In [1]: import numpy as np

In [2]: np.set_printoptions(precision=2, suppress=True, linewidth=160)

In [3]: def rd(a):
   ...:     return np.round(a, 2) + 0
   ...: 

In [4]: arr = np.array([[10, 11], [11, 6]])

In [5]: print(rd(np.linalg.norm(arr, "nuc")))
22.36

In [6]: print(rd(np.linalg.norm(arr[1] - arr[0])))
5.1

In [7]: print(arr[1] @ arr[0])
176

In [8]: print(rd(np.linalg.norm(arr[1], 1)), rd(np.linalg.norm(arr[1], np.inf)))
17.0 11.0

In [9]: print(rd(np.linalg.norm(arr, 2)))
19.18

In [10]: M = np.load("arr.npy")

In [11]: print(M)
[[ 1 -1  1 -1  1 -1  1 -1]
 [ 1  1 -1 -1  1  1 -1 -1]]

In [12]: left, s, VT = np.linalg.svd(M, full_matrices=False)

In [13]: print(rd(VT @ VT.T))
[[1. 0.]
 [0. 1.]]

In [14]: print(left.T @ left)
[[1. 0.]
 [0. 1.]]

In [15]: print((s > 1e-8).sum())
2

In [16]: other = np.array([[1, -5],
    ...:     [-5, 4],
    ...:     [-5, -4],
    ...:     [-1, -2],
    ...:     [0, -1],
    ...:     [3, 1],
    ...:     [5, 2],
    ...:     [2, 4]])

In [17]: print(np.einsum("ik,kj->ij", M, other))
[[  2 -15]
 [ -2  -1]]

In [18]: print(np.einsum("ij,ij->i", M, M))
[8 8]

In [19]: print(np.einsum("ij->j", M))
[ 2  0  0 -2  2  0  0 -2]

In [20]: print(M.ravel(order="F"))
[ 1  1 -1  1  1 -1 -1 -1  1  1 -1  1  1 -1 -1 -1]

In [21]: blk = M.reshape(2, 2, -1)

In [22]: print(np.einsum("ihd,jhd->hij", blk, blk).shape)
(2, 2, 2)

In [23]: print(blk.transpose(1, 0, 2))
[[[ 1 -1  1 -1]
  [ 1  1 -1 -1]]

 [[ 1 -1  1 -1]
  [ 1  1 -1 -1]]]

In [24]: print(np.linalg.norm(M, axis=1).argmax())
0

In [25]: print(rd(np.linalg.norm(M, axis=0)))
[1.41 1.41 1.41 1.41 1.41 1.41 1.41 1.41]

In [26]: print(rd(np.linalg.norm(M[0], 1)), rd(np.linalg.norm(M[0], np.inf)))
8.0 1.0

In [27]: print(M[0] @ M[1])
0

In [28]: print(rd(np.linalg.norm(M, axis=1)))
[2.83 2.83]

In [29]: print(rd(np.linalg.norm(M, 1)), rd(np.linalg.norm(M, np.inf)))
2.0 8.0

In [30]: rng = np.random.default_rng(4091)

In [31]: J = (rng.random((3, 3)) < 0.3) + np.eye(3)

In [32]: J /= J.sum(axis=1, keepdims=True)

In [33]: print(rd(J))
[[0.5  0.5  0.  ]
 [0.33 0.67 0.  ]
 [0.33 0.   0.67]]

In [34]: # rows sum to 1

In [35]: print(rd(np.linalg.norm(J[1] - J[0])))
0.24

In [36]: print(rd(np.linalg.norm(J, axis=1)))
[0.71 0.75 0.75]

In [37]: print(rd(np.linalg.norm(J, 2)))
1.05

In [38]: print(rd(np.linalg.norm(J, "nuc")))
1.9

In [39]: print(J[1] @ J[0])
0.5

In [40]: print(rd(np.linalg.norm(J, axis=0)))
[0.69 0.83 0.67]

In [41]: print(rd(np.linalg.norm(J[1], 1)), rd(np.linalg.norm(J[1], np.inf)))
1.0 0.67

In [42]: print(rd(np.linalg.norm(J) ** 2 / np.linalg.norm(J, 2) ** 2))
1.47

In [43]: print(rd(np.linalg.norm(J, 1)), rd(np.linalg.norm(J, np.inf)))
1.17 1.0

In [44]: print(J.sum(axis=1))
[1. 1. 1.]

In [45]: print(rd(np.sort(np.abs(np.linalg.eigvals(J)))[::-1]))
[1.   0.67 0.17]

In [46]: print(J @ np.ones(3))
[1. 1. 1.]

In [47]: print(rd(np.linalg.matrix_power(J, 100)))
[[0.4 0.6 0. ]
 [0.4 0.6 0. ]
 [0.4 0.6 0. ]]

In [48]: pr = np.eye(3)[2]

In [49]: for _ in range(4):
    ...:     pr = pr @ J
    ...:     print(pr.round(2))
    ...: 
[0.33 0.   0.67]
[0.39 0.17 0.44]
[0.4  0.31 0.3 ]
[0.4 0.4 0.2]

In [50]: other = np.array([[-1.4], [1.0], [-0.8]])

In [51]: W2 = np.array([[0.1, -1.4, -0.2]])

In [52]: mat = other @ W2

In [53]: print(rd(mat))
[[-0.14  1.96  0.28]
 [ 0.1  -1.4  -0.2 ]
 [-0.08  1.12  0.16]]

In [54]: print(rd(np.linalg.det(mat.T)))
0.0

In [55]: print(rd(np.poly(mat)))
[1.   1.38 0.   0.  ]

In [56]: print(rd(np.einsum("ij,ji->", mat, mat)))
1.9

In [57]: rk = np.linalg.matrix_rank(mat)

In [58]: print(rk)
1

In [59]: null = np.linalg.svd(mat)[2][rk:].T

In [60]: print(rd(null @ null.T))
[[ 1.    0.07  0.01]
 [ 0.07  0.02 -0.14]
 [ 0.01 -0.14  0.98]]

In [61]: print(null.shape)
(3, 2)

In [62]: print([int(np.linalg.matrix_rank(mat[:i])) for i in range(1, len(mat) + 1)])
[1, 1, 1]

In [63]: K = np.loadtxt("dump.csv", delimiter=",")

In [64]: print(K)
[[-0.1 -1.1 -0.2]
 [ 0.1  0.1  0.3]
 [-0.2 -1.1 -0.3]
 [-0.2  0.9  0.3]]

In [65]: # column 1 dominates

In [66]: q, Rm = np.linalg.qr(K)

In [67]: print(rd(q @ Rm))
[[-0.1 -1.1 -0.2]
 [ 0.1  0.1  0.3]
 [-0.2 -1.1 -0.3]
 [-0.2  0.9  0.3]]

In [68]: print(rd(abs(Rm[0, 0])), rd(np.linalg.norm(K[:, 0])))
0.32 0.32

In [69]: print(rd(np.trace(q @ q.T)))
3.0

In [70]: s = 20 * 0.2 ** np.arange(3)

In [71]: q, _ = np.linalg.qr(np.array([[-1.0, 0.5, 0.9], [0.9, -1.7, 1.0], [2.1, 0.9, -0.7]]))

In [72]: data = rng.normal(size=(20, 3)) * s @ q

In [73]: print(rd(data))
[[ -6.18   5.19  13.21]
 [-11.76   5.9   22.39]
 [ -8.92   6.35  12.51]
 [  7.91  -7.15 -15.54]
 [ -0.86  -0.49   4.75]
 [ -2.61  -2.34  14.03]
 [ -5.59   5.83   3.69]
 [ -5.94   1.51  17.35]
 [-20.16  11.63  48.97]
 [  9.79  -5.36 -18.79]
 [ 12.86  -4.83 -36.53]
 [  8.84  -3.03 -19.34]
 [  2.13  -2.53  -5.05]
 [ 21.28 -12.69 -47.17]
 [ -2.56   5.42   4.42]
 [  0.4   -1.04  -2.89]
 [ 12.64  -4.79 -30.53]
 [  2.83  -6.01   1.93]
 [ -1.65   6.12   0.52]
 [  2.1   -4.13   2.91]]

In [74]: print(rd(np.abs(data).max()))
48.97

In [75]: print(rd(np.linalg.norm(data)))
108.49

In [76]: print(rd(data.mean(axis=0)))
[ 0.73 -0.32 -1.46]

In [77]: np.zeros(20, 3)
TypeError: Cannot interpret '3' as a data type


In [78]: print(np.linalg.matrix_rank(data))
3

In [79]: print(rd(data.sum(axis=0)))
[ 14.55  -6.42 -29.14]

In [80]: other = np.c_[data[:, :1] @ np.array([[3]]), np.array([1, 5, 3, 5, 3, 4, 0, 5, 3, 1, 0, 2, 1, 3, 3, 3, 0, 3, 5, 1])]

In [81]: print(rd(other))
[[-18.54   1.  ]
 [-35.29   5.  ]
 [-26.75   3.  ]
 [ 23.74   5.  ]
 [ -2.57   3.  ]
 [ -7.84   4.  ]
 [-16.78   0.  ]
 [-17.81   5.  ]
 [-60.48   3.  ]
 [ 29.36   1.  ]
 [ 38.59   0.  ]
 [ 26.51   2.  ]
 [  6.38   1.  ]
 [ 63.85   3.  ]
 [ -7.67   3.  ]
 [  1.2    3.  ]
 [ 37.93   0.  ]
 [  8.48   3.  ]
 [ -4.94   5.  ]
 [  6.29   1.  ]]

In [82]: print(rd(np.linalg.norm(other - data @ np.linalg.lstsq(data, other)[0], axis=0)))
[ 0.   13.36]

In [83]: lab = data[:, 2] > np.median(data[:, 2])

In [84]: f = data[lab].mean(axis=0) - data[~lab].mean(axis=0)

In [85]: print(rd(f))
[-13.95   7.62  31.76]

In [86]: print(lab.astype(int))
[1 1 1 0 1 1 1 1 1 0 0 0 0 0 1 0 0 0 0 1]

In [87]: print(np.argsort(-np.abs(f).round(6), kind="stable"))
[2 0 1]

In [88]: d = np.linalg.norm(data[:, None] - data[None], axis=-1)

In [89]: print(rd(d[:5, :5]))
[[ 0.   10.77  3.05 34.32 11.5 ]
 [10.77  0.   10.29 44.68 21.7 ]
 [ 3.05 10.29  0.   35.39 13.12]
 [34.32 44.68 35.39  0.   23.08]
 [11.5  21.7  13.12 23.08  0.  ]]

In [90]: print(np.unravel_index(d.round(6).argmax(), d.shape))
(np.int64(8), np.int64(13))

In [91]: print(np.linalg.matrix_rank(d ** 2))
5

In [92]: print(np.flatnonzero(d[12] < d.mean() / 2))
[ 3  4 12 14 15 17 18 19]

In [93]: F = np.loadtxt("a.csv", delimiter=",")

In [94]: print(rd(F))
[[ 1.75 -0.57 -0.28 -0.74]
 [ 0.33 -0.01 -1.44  1.35]
 [ 0.    1.58 -0.85 -0.89]
 [-0.92 -1.09 -1.06 -0.92]]

In [95]: other = data + rng.integers(-2, 3, (20, 1)) @ rng.integers(-2, 3, (1, 3))

In [96]: print(rd(other))
[[ -2.18   5.19  13.21]
 [-15.76   5.9   22.39]
 [ -4.92   6.35  12.51]
 [  7.91  -7.15 -15.54]
 [ -4.86  -0.49   4.75]
 [ -2.61  -2.34  14.03]
 [ -3.59   5.83   3.69]
 [ -3.94   1.51  17.35]
 [-20.16  11.63  48.97]
 [  5.79  -5.36 -18.79]
 [  8.86  -4.83 -36.53]
 [  4.84  -3.03 -19.34]
 [  6.13  -2.53  -5.05]
 [ 25.28 -12.69 -47.17]
 [ -6.56   5.42   4.42]
 [  2.4   -1.04  -2.89]
 [ 12.64  -4.79 -30.53]
 [ -1.17  -6.01   1.93]
 [  2.35   6.12   0.52]
 [  0.1   -4.13   2.91]]

In [97]: print(rd(other - data))
[[ 4.  0.  0.]
 [-4.  0.  0.]
 [ 4.  0.  0.]
 [ 0.  0.  0.]
 [-4.  0.  0.]
 [ 0.  0.  0.]
 [ 2.  0.  0.]
 [ 2.  0.  0.]
 [ 0.  0.  0.]
 [-4.  0.  0.]
 [-4.  0.  0.]
 [-4.  0.  0.]
 [ 4.  0.  0.]
 [ 4.  0.  0.]
 [-4.  0.  0.]
 [ 2.  0.  0.]
 [ 0.  0.  0.]
 [-4.  0.  0.]
 [ 4.  0.  0.]
 [-2.  0.  0.]]
